>>> import numpy as np
>>> from numpy import linalg as LA
>>> np.set_printoptions(suppress=True, linewidth=200)
>>> data = np.load("arr.npy")
>>> print(data)
[[2 0 2 0]
 [1 0 1 0]
 [2 0 2 0]
 [1 0 1 0]]
>>> print(LA.lstsq(data[:-1].T, data[-1])[2])
1
>>> print(round(float(np.trace(LA.pinv(data) @ data)), 2))
1.0
>>> print(round(np.abs(LA.eigvals(data)).max(), 2))
4.0
>>> print(round(float(LA.det(data)), 2))
0.0
>>> print(LA.matrix_power(data, 2))
[[8 0 8 0]
 [4 0 4 0]
 [8 0 8 0]
 [4 0 4 0]]
>>> print((data - data.T) / 2)
[[ 0.  -0.5  0.  -0.5]
 [ 0.5  0.   0.5  0. ]
 [ 0.  -0.5  0.  -0.5]
 [ 0.5  0.   0.5  0. ]]
>>> K = np.loadtxt("data.csv", delimiter=",")
>>> print(K.round(2))
[[ 3.95 -5.67  7.23]
 [ 3.25 -0.24  9.45]
 [ 3.33 -0.62  9.41]
 [ 3.95 -5.56  7.31]
 [-3.61  8.38 -4.08]
 [ 2.01 -9.65 -1.69]
 [ 2.67  1.9   9.45]
 [-3.67  2.41 -8.98]
 [-3.85  7.32 -5.62]
 [-1.26  9.24  3.61]
 [ 2.59 -9.66  0.04]
 [ 3.41 -8.87  3.1 ]
 [ 0.68 -8.7  -4.88]
 [-1.44 -5.21 -8.41]]
>>> print(np.round(K @ LA.pinv(K) @ K, 2))
[[ 3.95 -5.67  7.23]
 [ 3.25 -0.24  9.45]
 [ 3.33 -0.62  9.41]
 [ 3.95 -5.56  7.31]
 [-3.61  8.38 -4.08]
 [ 2.01 -9.65 -1.69]
 [ 2.67  1.9   9.45]
 [-3.67  2.41 -8.98]
 [-3.85  7.32 -5.62]
 [-1.26  9.24  3.61]
 [ 2.59 -9.66  0.04]
 [ 3.41 -8.87  3.1 ]
 [ 0.68 -8.7  -4.88]
 [-1.44 -5.21 -8.41]]
>>> print(round(float(np.trace(LA.pinv(K) @ K)), 2))
2.0
>>> print(np.unique(K.round(6), axis=0).shape)
(14, 3)
>>> print(LA.lstsq(K[:-1].T, K[-1])[2])
2
>>> print(np.abs(np.diag(LA.qr(K)[1])) > 1e-9)
[ True  True False]
>>> vec = np.array([2, 2, -1])
>>> print(np.sign((K @ vec).round(6)))
[-1. -1. -1. -1.  1. -1. -1.  1.  1.  1. -1. -1. -1. -1.]
>>> print(np.round(K @ np.eye(3)[1], 2))
[-5.67 -0.24 -0.62 -5.56  8.38 -9.65  1.9   2.41  7.32  9.24 -9.66 -8.87 -8.7  -5.21]
>>> print((K @ vec).argmax())
4
>>> print([round(float(x), 2) for x in LA.svd(K, compute_uv=False)[:3]])
[28.7, 24.01, 0.0]
>>> Uu, s, Vt = LA.svd(K)
>>> evecs = Vt[:(s > 1e-8).sum()]
>>> rng = np.random.default_rng(254685)
>>> vec = K[2] + 2 * K[4] + rng.integers(2) * np.eye(3)[1]
>>> print(vec.round(2))
[-3.9  17.15  1.25]
>>> print(round(float(LA.norm(vec - evecs.T @ evecs @ vec)), 2))
0.25
>>> print(LA.matrix_rank(np.vstack([K, vec])))
3
>>> print(np.allclose(evecs.T @ evecs @ vec, vec))
False
>>> out = K / np.sqrt((K ** 2).mean(axis=1, keepdims=True))
>>> print(LA.matrix_rank(out) == LA.matrix_rank(K))
True
>>> print(np.round(LA.norm(out, axis=1), 2))
[1.73 1.73 1.73 1.73 1.73 1.73 1.73 1.73 1.73 1.73 1.73 1.73 1.73 1.73]
>>> W0 = np.array([[1, 0, 2, 0], [0, 1, 0, 2], [2, 0, 1, 0], [0, 2, 0, 1]])
>>> W2 = K[[5, 2]].astype(float)
>>> for _ in range(3):
...     z = LA.norm(K[:, None] - W2, axis=-1).argmin(axis=1)
...     W2 = np.array([K[z == j].mean(axis=0) for j in range(2)])
... 
>>> print(z)
[1 1 1 1 0 0 1 0 0 1 0 0 0 0]
>>> print(W2.round(2))
[[-0.48 -3.   -3.82]
 [ 2.65 -0.16  7.74]]
>>> print(np.round(W2[1] - W2[0], 2))
[ 3.13  2.84 11.56]
>>> t3 = np.stack([W2, 5 * W2, W2[::-1]])
>>> print(t3.shape)
(3, 2, 3)
>>> print(LA.matrix_rank(t3.reshape(3, -1)))
2
>>> print(round(LA.eigvalsh(W0).min(), 2))
-1.0
>>> print([round(float(LA.det(W0[:i, :i])), 2) + 0 for i in range(1, 5)])
[1.0, 1.0, -3.0, 9.0]
>>> def softmax(z):
...     e = np.exp(z - z.max(axis=-1, keepdims=True))
...     return e / e.sum(axis=-1, keepdims=True)
... 
>>> print(np.round(softmax(W0[2]), 2))
[0.61 0.08 0.22 0.08]
>>> scores = W0 @ W0.T / np.sqrt(4)
>>> print(softmax(scores).round(6).argmax(axis=1))
[0 1 2 3]
>>> print(np.round(softmax(scores)[2] @ W0, 2))
[1.47 0.14 1.25 0.14]
>>> print(np.round(softmax(scores), 2))
[[0.56 0.05 0.34 0.05]
 [0.05 0.56 0.05 0.34]
 [0.34 0.05 0.56 0.05]
 [0.05 0.34 0.05 0.56]]
>>> out = np.array([[3, 1], [7, 2]])
>>> W2 = np.kron(out, W0)
>>> print(W2)
[[ 3  0  6  0  1  0  2  0]
 [ 0  3  0  6  0  1  0  2]
 [ 6  0  3  0  2  0  1  0]
 [ 0  6  0  3  0  2  0  1]
 [ 7  0 14  0  2  0  4  0]
 [ 0  7  0 14  0  2  0  4]
 [14  0  7  0  4  0  2  0]
 [ 0 14  0  7  0  4  0  2]]
>>> W2 = 10 * np.array([[0.1, 0.5, -0.3], [0.0, -1.1, -2.5]])
>>> z = rng.integers(0, 2, 15)
>>> A = W2[z] + rng.normal(size=(15, 3))
>>> print(A.round(2))
[[ -0.82   6.34  -3.41]
 [  2.34   3.98  -4.22]
 [  2.12   3.56  -4.31]
 [  1.03   3.75  -2.88]
 [ -0.47   5.54  -3.5 ]
 [  1.14   3.8   -2.94]
 [ -0.15   3.91  -2.69]
 [  0.18   6.09  -4.34]
 [  0.47   5.05  -2.66]
 [  1.8  -11.24 -23.5 ]
 [  1.83   3.72  -2.68]
 [  3.24   5.3   -4.2 ]
 [ -0.27 -12.01 -26.74]
 [  0.28   4.68  -1.6 ]
 [ -0.19   3.45  -2.92]]
>>> G = np.cov(A, rowvar=False)
>>> print(G.round(2))
[[ 1.45 -0.16  0.09]
 [-0.16 33.29 43.69]
 [ 0.09 43.69 60.14]]
>>> feats = np.cumsum(np.array([[0, 1, 5],
...     [3, 4, 4],
...     [0, 2, -1],
...     [4, 5, 3],
...     [-3, 2, 4],
...     [2, 2, 0],
...     [-1, 3, 1],
...     [4, -5, 4],
...     [-4, 1, -1],
...     [3, -3, 4],
...     [0, -5, 0],
...     [-5, -5, -4],
...     [3, -2, -5],
...     [3, -5, -1],
...     [3, -3, 2]]), axis=0)
>>> print(feats)
[[ 0  1  5]
 [ 3  5  9]
 [ 3  7  8]
 [ 7 12 11]
 [ 4 14 15]
 [ 6 16 15]
 [ 5 19 16]
 [ 9 14 20]
 [ 5 15 19]
 [ 8 12 23]
 [ 8  7 23]
 [ 3  2 19]
 [ 6  0 14]
 [ 9 -5 13]
 [12 -8 15]]
>>> out = np.c_[feats[:, :1] @ np.array([[2]]), np.array([2, 1, 1, 3, 1, 1, 2, 1, 1, 0, 2, 2, 3, 0, 0])]
>>> print(out)
[[ 0  2]
 [ 6  1]
 [ 6  1]
 [14  3]
 [ 8  1]
 [12  1]
 [10  2]
 [18  1]
 [10  1]
 [16  0]
 [16  2]
 [ 6  2]
 [12  3]
 [18  0]
 [24  0]]
>>> print(LA.matrix_rank(np.c_[feats, out]))
4
>>> print(LA.matrix_rank(out))
2
>>> out = feats / np.sqrt((feats ** 2).mean(axis=1, keepdims=True))
>>> print(LA.matrix_rank(feats - feats.mean(axis=1, keepdims=True)))
2
>>> print(np.round(LA.norm(out, axis=1), 2))
[1.73 1.73 1.73 1.73 1.73 1.73 1.73 1.73 1.73 1.73 1.73 1.73 1.73 1.73 1.73]
>>> print(LA.matrix_rank(out) == LA.matrix_rank(feats))
True
>>> hat = feats @ LA.solve(feats.T @ feats, feats.T)
>>> print(np.round(hat @ feats[:, 1], 2) + 0)
[ 1.  5.  7. 12. 14. 16. 19. 14. 15. 12.  7.  2.  0. -5. -8.]
